In [1]: import numpy as np

In [2]: np.set_printoptions(suppress=True, linewidth=200)

In [3]: mat = np.loadtxt("run11.csv", delimiter=",")

In [4]: mat.round(2)
Out[4]: 
array([[-0.1 , -0.8 , -1.  ,  0.8 , -3.2 ,  1.6 ,  0.  ],
       [ 1.5 ,  0.8 , -0.1 , -0.8 ,  3.2 ,  0.2 , -1.8 ],
       [ 1.  ,  0.4 , -0.3 , -0.2 ,  1.62,  1.9 , -0.3 ],
       [ 0.6 , -1.6 , -0.6 ,  0.3 , -6.4 , -1.  ,  0.9 ],
       [-1.4 , -0.5 ,  1.2 , -1.8 , -1.99,  1.8 ,  0.7 ],
       [ 2.1 ,  0.7 , -0.4 , -1.4 ,  2.78, -0.2 ,  0.2 ],
       [-0.9 , -0.9 ,  2.2 ,  1.5 , -3.57,  0.  ,  0.6 ],
       [ 0.8 ,  0.8 , -1.3 ,  0.2 ,  3.17,  0.  ,  0.3 ],
       [-1.3 ,  0.7 , -1.2 , -0.4 ,  2.82, -0.1 , -0.2 ],
       [ 2.3 , -0.3 ,  0.1 , -2.1 , -1.19, -0.6 , -1.6 ],
       [-0.1 ,  0.9 ,  0.3 ,  0.4 ,  3.61, -1.5 ,  2.  ],
       [ 1.3 , -1.3 , -0.7 , -1.  , -5.19,  0.1 , -0.1 ],
       [ 2.1 ,  0.3 , -0.6 , -0.2 ,  1.22, -2.  ,  0.1 ]])

In [5]: w1 = np.array([[3, 1, 0, 1, 0],
   ...:     [3, 3, 1, 1, 3],
   ...:     [3, 2, 2, 1, 2],
   ...:     [0, 1, 0, 3, 3],
   ...:     [1, 0, 1, 1, 3],
   ...:     [3, 1, 2, 1, 2],
   ...:     [3, 0, 2, 3, 1]])

In [6]: coef = np.array([1, 2, 2, 3, 0])

In [7]: H = np.maximum(mat @ w1 + coef, 0)

In [8]: np.round((H > 0).mean(axis=0), 2)
Out[8]: array([0.62, 0.69, 0.62, 0.69, 0.46])

In [9]: cent = np.array([[0, 0, 0], [1, 1, 3], [2, 1, 3], [2, 2, 3], [1, 3, 2]])

In [10]: w1 @ cent
Out[10]: 
array([[ 3,  3,  6],
       [10, 15, 21],
       [10, 12, 19],
       [10, 16, 18],
       [ 7, 12, 12],
       [ 9, 11, 16],
       [11, 11, 17]])

In [11]: out = np.array([[2, -2, 2],
    ...:     [-3, 0, 3],
    ...:     [-3, -1, -1],
    ...:     [-3, -2, -2],
    ...:     [-3, -1, -2],
    ...:     [0, -3, -1],
    ...:     [2, 2, 1]])

In [12]: np.linalg.matrix_rank(np.vstack([mat, out.T]))
Out[12]: np.int64(7)

In [13]: np.vstack([mat, out.T]).shape
Out[13]: (16, 7)

In [14]: np.round(np.einsum("ij->j", mat), 2)
Out[14]: array([ 7.9 , -0.8 , -2.4 , -4.7 , -3.12,  0.2 ,  0.8 ])

In [15]: np.linalg.matrix_rank(mat @ out)
Out[15]: np.int64(3)

In [16]: left, sigma, vt = np.linalg.svd(mat)

In [17]: sigma.round(2)
Out[17]: array([12.66,  5.91,  4.51,  3.23,  2.7 ,  2.31,  0.01])

In [18]: np.argmax(sigma[:-1] / (sigma[1:] + 1e-6)) + 1
Out[18]: np.int64(6)

In [19]: out = left[:, :6] @ np.diag(sigma[:6]) @ vt[:6]

In [20]: round(np.abs(mat - out).max(), 2)
Out[20]: np.float64(0.01)

In [21]: np.linalg.matrix_rank(out)
Out[21]: np.int64(6)

In [22]: np.round(np.linalg.norm(mat - out, 2), 2), round(sigma[6], 2)
Out[22]: (np.float64(0.01), np.float64(0.01))

In [23]: round(np.abs(mat).max(), 2)
Out[23]: np.float64(6.4)

In [24]: np.round(np.linalg.svd(mat, compute_uv=False), 2)
Out[24]: array([12.66,  5.91,  4.51,  3.23,  2.7 ,  2.31,  0.01])

In [25]: mat.shape
Out[25]: (13, 7)

In [26]: np.unravel_index(np.abs(mat).argmax(), mat.shape)
Out[26]: (np.int64(3), np.int64(4))

In [27]: np.round(mat.mean(axis=0), 2)
Out[27]: array([ 0.61, -0.06, -0.18, -0.36, -0.24,  0.02,  0.06])

In [28]: round(float(np.linalg.norm(mat)), 2)
Out[28]: 15.45

In [29]: np.round(mat.sum(axis=0), 2)
Out[29]: array([ 7.9 , -0.8 , -2.4 , -4.7 , -3.12,  0.2 ,  0.8 ])

In [30]: x0 = np.array([2, 3, 0, 0, 1, 0, 2])

In [31]: a = np.maximum(mat @ x0, 0)

In [32]: np.flatnonzero(a > 1e-9)
Out[32]: array([ 1,  2,  5,  7,  8, 10, 12])

In [33]: A = np.loadtxt("out8.csv", delimiter=",")

In [34]: A.round(2) + 0
Out[34]: 
array([[ 0.14, -0.07, -0.29,  0.21,  0.3 , -0.17,  0.16,  0.1 ,  0.83],
       [-0.05,  0.18,  0.13,  0.14, -0.23, -0.73,  0.57,  0.03, -0.15],
       [-0.5 ,  0.45,  0.31, -0.41,  0.06,  0.21,  0.19,  0.33,  0.28],
       [-0.36, -0.09, -0.55,  0.34, -0.27,  0.21,  0.12,  0.53, -0.17],
       [ 0.45,  0.47, -0.12,  0.16,  0.18,  0.47,  0.5 , -0.11, -0.18],
       [ 0.45,  0.4 , -0.21, -0.26,  0.02, -0.3 , -0.41,  0.51, -0.1 ],
       [ 0.07, -0.23, -0.49, -0.73, -0.2 ,  0.  ,  0.3 , -0.2 ,  0.02],
       [ 0.38, -0.53,  0.44, -0.09, -0.08,  0.16,  0.27,  0.52,  0.01],
       [ 0.19,  0.2 ,  0.11,  0.11, -0.84,  0.16, -0.13, -0.14,  0.36]])

In [35]: # columns are unit length and at right angles

In [36]: np.round(np.linalg.norm(A, axis=0), 2)
Out[36]: array([1., 1., 1., 1., 1., 1., 1., 1., 1.])

In [37]: np.round(A @ A.T, 2) + 0
Out[37]: 
array([[1., 0., 0., 0., 0., 0., 0., 0., 0.],
       [0., 1., 0., 0., 0., 0., 0., 0., 0.],
       [0., 0., 1., 0., 0., 0., 0., 0., 0.],
       [0., 0., 0., 1., 0., 0., 0., 0., 0.],
       [0., 0., 0., 0., 1., 0., 0., 0., 0.],
       [0., 0., 0., 0., 0., 1., 0., 0., 0.],
       [0., 0., 0., 0., 0., 0., 1., 0., 0.],
       [0., 0., 0., 0., 0., 0., 0., 1., 0.],
       [0., 0., 0., 0., 0., 0., 0., 0., 1.]])

In [38]: round(float(A[:, 1] @ A[:, 3]), 2)
Out[38]: -0.0

In [39]: np.round(A.T @ A, 2) + 0
Out[39]: 
array([[1., 0., 0., 0., 0., 0., 0., 0., 0.],
       [0., 1., 0., 0., 0., 0., 0., 0., 0.],
       [0., 0., 1., 0., 0., 0., 0., 0., 0.],
       [0., 0., 0., 1., 0., 0., 0., 0., 0.],
       [0., 0., 0., 0., 1., 0., 0., 0., 0.],
       [0., 0., 0., 0., 0., 1., 0., 0., 0.],
       [0., 0., 0., 0., 0., 0., 1., 0., 0.],
       [0., 0., 0., 0., 0., 0., 0., 1., 0.],
       [0., 0., 0., 0., 0., 0., 0., 0., 1.]])
